>>> import numpy as np
>>> np.set_printoptions(precision=3, suppress=True, linewidth=120)
>>> M2 = np.array([[-9]])
>>> basis = np.array([[7, 5, 6, 9, 0],
...     [1, 5, 9, 7, 9],
...     [1, 0, 5, 3, 2],
...     [3, 0, 7, 8, 4],
...     [6, 8, 5, 6, 3]])
>>> feats = np.block([[M2, np.array([[-1, 2, 2, 0, -3]])], [np.zeros((5, 1)), basis]])
>>> print(feats)
[[-9. -1.  2.  2.  0. -3.]
 [ 0.  7.  5.  6.  9.  0.]
 [ 0.  1.  5.  9.  7.  9.]
 [ 0.  1.  0.  5.  3.  2.]
 [ 0.  3.  0.  7.  8.  4.]
 [ 0.  6.  8.  5.  6.  3.]]
>>> rng = np.random.default_rng(94512)
>>> z = rng.permutation(6)
>>> M2 = feats[:, z] * rng.choice([-1, 1], 6)
>>> print(M2)
[[-3. -1.  0. -9. -2. -2.]
 [ 0.  7.  9.  0. -6. -5.]
 [ 9.  1.  7.  0. -9. -5.]
 [ 2.  1.  3.  0. -5. -0.]
 [ 4.  3.  8.  0. -7. -0.]
 [ 3.  6.  6.  0. -5. -8.]]
>>> left, _, Vt = np.linalg.svd(feats.T @ M2)
>>> print(np.round(left @ Vt, 3) + 0)
[[ 0.  0.  0.  1.  0.  0.]
 [ 0.  1.  0.  0.  0.  0.]
 [ 0.  0.  0.  0.  0. -1.]
 [ 0.  0.  0.  0. -1.  0.]
 [ 0.  0.  1.  0.  0.  0.]
 [ 1.  0.  0.  0.  0.  0.]]
>>> M2 = np.linalg.invert(feats)
Traceback (most recent call last):
  File "<python-input-12>", line 1, in <module>
    M2 = np.linalg.invert(feats)
         ^^^^^^^^^^^^^^^^
AttributeError: module 'numpy.linalg' has no attribute 'invert'
>>> M2 = np.linalg.inv(feats)
>>> print(np.allclose(M2, feats.T))
False
>>> print((np.abs(M2) > 1e-9).astype(int))
[[1 1 1 1 1 1]
 [0 1 1 1 1 1]
 [0 1 1 1 1 1]
 [0 1 1 1 1 1]
 [0 1 1 1 1 1]
 [0 1 1 1 1 1]]
>>> F = np.array([[-2, -1, 2, -1, -1],
...     [1, 0, -2, -1, -2],
...     [2, 3, -2, 0, 1],
...     [-1, 1, -2, 2, 2],
...     [2, 1, -2, -3, -2],
...     [-1, -1, 2, -1, 1],
...     [-2, -3, -1, 0, 3]])
>>> F[:, 1] = -2 * F[:, 2]
>>> print(F)
[[-2 -4  2 -1 -1]
 [ 1  4 -2 -1 -2]
 [ 2  4 -2  0  1]
 [-1  4 -2  2  2]
 [ 2  4 -2 -3 -2]
 [-1 -4  2 -1  1]
 [-2  2 -1  0  3]]
>>> # rows and columns are dependent
>>> x0 = np.array([0, -2, 1, -1, -1, 1])
>>> print(feats @ np.eye(6)[0])
[-9.  0.  0.  0.  0.  0.]
>>> print(np.sign((feats @ x0).round(6)))
[-1. -1. -1. -1. -1. -1.]
>>> print((feats * x0).sum(axis=1))
[ -1. -24.  -4.  -8. -17. -12.]
>>> print(feats @ np.ones(6))
[-9. 27. 31. 11. 22. 28.]
>>> print((feats @ x0).argmax())
0
>>> print(np.einsum("ij,j->i", feats, x0))
[ -1. -24.  -4.  -8. -17. -12.]
>>> print(np.linalg.lstsq(F[:-1].T, F[-1])[2])
4
>>> print(np.unique(F.round(6), axis=0).shape)
(7, 5)
>>> try:
...     np.linalg.inv(F)
... except np.linalg.LinAlgError as e:
...     print(e)
... 
Last 2 dimensions of the array must be square
>>> print(np.round(F @ np.linalg.pinv(F) @ F, 3) + 0)
[[-2. -4.  2. -1. -1.]
 [ 1.  4. -2. -1. -2.]
 [ 2.  4. -2.  0.  1.]
 [-1.  4. -2.  2.  2.]
 [ 2.  4. -2. -3. -2.]
 [-1. -4.  2. -1.  1.]
 [-2.  2. -1.  0.  3.]]
>>> print(np.allclose(F[:-1].T @ np.linalg.lstsq(F[:-1].T, F[-1])[0], F[-1]))
True
>>> print(np.abs(np.diag(np.linalg.qr(F)[1])) > 1e-9)
[ True  True False  True  True]
>>> print(np.round(np.trace(np.linalg.pinv(F) @ F), 3))
4.0
>>> left, sv, Vt = np.linalg.svd(feats, full_matrices=False)
>>> print(np.round(Vt @ Vt.T, 3) + 0)
[[1. 0. 0. 0. 0. 0.]
 [0. 1. 0. 0. 0. 0.]
 [0. 0. 1. 0. 0. 0.]
 [0. 0. 0. 1. 0. 0.]
 [0. 0. 0. 0. 1. 0.]
 [0. 0. 0. 0. 0. 1.]]
>>> print(np.cumsum(sv ** 2) / np.sum(sv ** 2))
[0.756 0.876 0.956 0.997 0.999 1.   ]
>>> print(sv / sv[0])
[1.    0.398 0.326 0.233 0.055 0.028]
>>> print((sv > 1e-8).sum())
6
>>> print(np.abs(left[:, 0]).round(6).argmax())
2
>>> print(np.round(np.sqrt((sv ** 2).sum()), 3), round(np.linalg.norm(feats), 3))
29.563 29.563
>>> print(np.round(left.T @ feats @ Vt.T, 3) + 0)
[[25.705  0.     0.     0.     0.     0.   ]
 [ 0.    10.238  0.     0.     0.     0.   ]
 [ 0.     0.     8.376  0.     0.     0.   ]
 [ 0.     0.     0.     5.979  0.     0.   ]
 [ 0.     0.     0.     0.     1.424  0.   ]
 [ 0.     0.     0.     0.     0.     0.727]]
>>> print(sv)
[25.705 10.238  8.376  5.979  1.424  0.727]
>>> print(np.allclose(left * sv @ Vt, feats))
True
>>> t = np.radians(120)
>>> r_ = np.eye(5)
>>> r_[3, 3] = r_[2, 2] = np.cos(t)
>>> r_[3, 2], r_[2, 3] = -np.sin(t), np.sin(t)
>>> print(r_)
[[ 1.     0.     0.     0.     0.   ]
 [ 0.     1.     0.     0.     0.   ]
 [ 0.     0.    -0.5    0.866  0.   ]
 [ 0.     0.    -0.866 -0.5    0.   ]
 [ 0.     0.     0.     0.     1.   ]]
>>> M2 = F @ r_.T
>>> print(np.allclose(np.linalg.norm(F, axis=1), np.linalg.norm(M2, axis=1)))
True
>>> print(M2)
[[-2.    -4.    -1.866 -1.232 -1.   ]
 [ 1.     4.     0.134  2.232 -2.   ]
 [ 2.     4.     1.     1.732  1.   ]
 [-1.     4.     2.732  0.732  2.   ]
 [ 2.     4.    -1.598  3.232 -2.   ]
 [-1.    -4.    -1.866 -1.232  1.   ]
 [-2.     2.     0.5    0.866  3.   ]]
>>> print(M2.mean(axis=0))
[-0.143  1.429 -0.138  0.904  0.286]
>>> print(M2.shape)
(7, 5)
>>> print(round(np.linalg.norm(M2), 3))
13.565
>>> print(np.diff(M2, axis=0))
[[ 3.     8.     2.     3.464 -1.   ]
 [ 1.     0.     0.866 -0.5    3.   ]
 [-3.     0.     1.732 -1.     1.   ]
 [ 3.     0.    -4.33   2.5   -4.   ]
 [-3.    -8.    -0.268 -4.464  3.   ]
 [-1.     6.     2.366  2.098  2.   ]]
>>> print(M2.sum(axis=1))
[-10.098   5.366   9.732   8.464   5.634  -7.098   4.366]
>>> print(np.abs(M2).max())
4.0
>>> M2[:, 5]
Traceback (most recent call last):
  File "<python-input-58>", line 1, in <module>
    M2[:, 5]
    ~~^^^^^^
IndexError: index 5 is out of bounds for axis 1 with size 5
>>> print(np.count_nonzero(M2))
35
>>> M2[7]
Traceback (most recent call last):
  File "<python-input-60>", line 1, in <module>
    M2[7]
    ~~^^^
IndexError: index 7 is out of bounds for axis 0 with size 7
